% ipython --no-banner

In [1]: import numpy as np

In [2]: import numpy.linalg as la

In [3]: np.set_printoptions(suppress=True, linewidth=120)

In [4]: Q, _ = la.qr(np.array([[-0.8, 0.7, -0.1], [-1.6, -1.3, -1.1], [-0.2, 0.9, 0.5]]))

In [5]: K = 4 * Q

In [6]: K.round(2)
Out[6]: 
array([[-1.78,  2.64, -2.42],
       [-3.56, -1.64,  0.83],
       [-0.44,  2.52,  3.08]])

In [7]: M2 = la.invert(K)
Traceback (most recent call last):
  Cell In[7], line 1
    M2 = la.invert(K)
AttributeError: module 'numpy.linalg' has no attribute 'invert'


In [8]: M2 = la.inv(K)

In [9]: M2.round(2)
Out[9]: 
array([[-0.11, -0.22, -0.03],
       [ 0.17, -0.1 ,  0.16],
       [-0.15,  0.05,  0.19]])

In [10]: np.round(K @ M2, 2) + 0
Out[10]: 
array([[1., 0., 0.],
       [0., 1., 0.],
       [0., 0., 1.]])

In [11]: (np.abs(M2) > 1e-9).astype(int)
Out[11]: 
array([[1, 1, 1],
       [1, 1, 1],
       [1, 1, 1]])

In [12]: round(float(la.det(K) * la.det(M2)), 2)
Out[12]: 1.0

In [13]: np.allclose(M2, K.T)
Out[13]: False

In [14]: Q, R = la.qr(M2)

In [15]: Q.round(2)
Out[15]: 
array([[-0.44, -0.89, -0.11],
       [ 0.66, -0.41,  0.63],
       [-0.61,  0.21,  0.77]])

In [16]: np.round(Q.T @ Q, 2) + 0
Out[16]: 
array([[1., 0., 0.],
       [0., 1., 0.],
       [0., 0., 1.]])

In [17]: m1 = np.load("case4.npy")

In [18]: m1
Out[18]: 
array([[ 1,  0,  0],
       [ 0, -1,  0],
       [ 0,  0,  1]])

In [19]: # 3 groups of indices that never mix

In [20]: m1[:, 1] @ m1[:, 2]
Out[20]: np.int64(0)

In [21]: m1.T @ m1
Out[21]: 
array([[1, 0, 0],
       [0, 1, 0],
       [0, 0, 1]])

In [22]: m1 @ m1.T
Out[22]: 
array([[1, 0, 0],
       [0, 1, 0],
       [0, 0, 1]])

In [23]: round(la.det(m1), 2)
Out[23]: np.float64(-1.0)

In [24]: np.round(np.abs(la.eigvals(m1)).max(), 2)
Out[24]: np.float64(1.0)

In [25]: m1.inv()
Traceback (most recent call last):
  Cell In[25], line 1
    m1.inv()
AttributeError: 'numpy.ndarray' object has no attribute 'inv'


In [26]: np.trace(m1)
Out[26]: np.int64(1)

In [27]: np.round(np.sort(np.abs(la.eigvals(m1))), 2)
Out[27]: array([1., 1., 1.])

In [28]: la.matrix_power(m1, 3)
Out[28]: 
array([[ 1,  0,  0],
       [ 0, -1,  0],
       [ 0,  0,  1]])

In [29]: la.determinant(m1)
Traceback (most recent call last):
  Cell In[29], line 1
    la.determinant(m1)
AttributeError: module 'numpy.linalg' has no attribute 'determinant'


In [30]: (m1 - m1.T) / 2
Out[30]: 
array([[0., 0., 0.],
       [0., 0., 0.],
       [0., 0., 0.]])

In [31]: feats = np.loadtxt("sample6.csv", delimiter=",")

In [32]: feats.round(2)
Out[32]: 
array([[-0.16,  0.7 , -0.7 ],
       [ 0.7 ,  0.58,  0.42],
       [-0.7 ,  0.42,  0.58]])

In [33]: Q = feats.astype(float).copy()

In [34]: for j in range(3):
    ...:     Q[:, j] -= Q[:, :j] @ (Q[:, :j].T @ Q[:, j])
    ...:     Q[:, j] /= la.norm(Q[:, j])
    ...: 

In [35]: Q.round(2)
Out[35]: 
array([[-0.16,  0.7 , -0.7 ],
       [ 0.7 ,  0.58,  0.42],
       [-0.7 ,  0.42,  0.58]])

In [36]: ang = np.radians(149)

In [37]: R = np.eye(3)

In [38]: R[0, 0] = R[1, 1] = np.cos(ang)

In [39]: R[0, 1], R[1, 0] = -np.sin(ang), np.sin(ang)

In [40]: R.round(2)
Out[40]: 
array([[-0.86, -0.52,  0.  ],
       [ 0.52, -0.86,  0.  ],
       [ 0.  ,  0.  ,  1.  ]])

In [41]: M2 = feats @ R.T

In [42]: M2.round(2)
Out[42]: 
array([[-0.22, -0.68, -0.7 ],
       [-0.9 , -0.14,  0.42],
       [ 0.38, -0.72,  0.58]])

In [43]: np.allclose(feats @ feats.T, M2 @ M2.T)
Out[43]: True

In [44]: np.round(la.det(R), 2), round(float(np.trace(R)), 2)
Out[44]: (np.float64(1.0), -0.71)

In [45]: arr = np.array([[3.58, 0.1, -0.22], [0.97, -4.58, 1.57]])

In [46]: T = np.stack([arr, 3 * arr, arr[::-1]])

In [47]: np.round(T.sum(axis=0), 2)
Out[47]: 
array([[ 15.29,  -4.18,   0.69],
       [  7.46, -18.22,   6.06]])

In [48]: round(float(la.norm(arr[0], 1)), 2), np.round(la.norm(arr[0], np.inf), 2)
Out[48]: (3.9, np.float64(3.58))

In [49]: np.round(la.norm(arr) ** 2 / la.norm(arr, 2) ** 2, 2)
Out[49]: np.float64(1.49)

In [50]: la.norm(arr, axis=1).argmax()
Out[50]: np.int64(1)

In [51]: left, s, VT = la.svd(arr, full_matrices=False)

In [52]: (s > 1e-8).sum()
Out[52]: np.int64(2)

In [53]: np.round(np.abs(VT[0]), 2)
Out[53]: array([0.34, 0.89, 0.3 ])

In [54]: np.round(np.cumsum(s ** 2) / np.sum(s ** 2), 2)
Out[54]: array([0.67, 1.  ])

In [55]: s.round(2)
Out[55]: array([5.  , 3.51])

In [56]: np.allclose(left * s @ VT, arr)
Out[56]: True

In [57]: np.round(left.T @ arr @ VT.T, 2) + 0
Out[57]: 
array([[5.  , 0.  ],
       [0.  , 3.51]])

In [58]: np.abs(left[:, 0]).round(6).argmax()
Out[58]: np.int64(1)
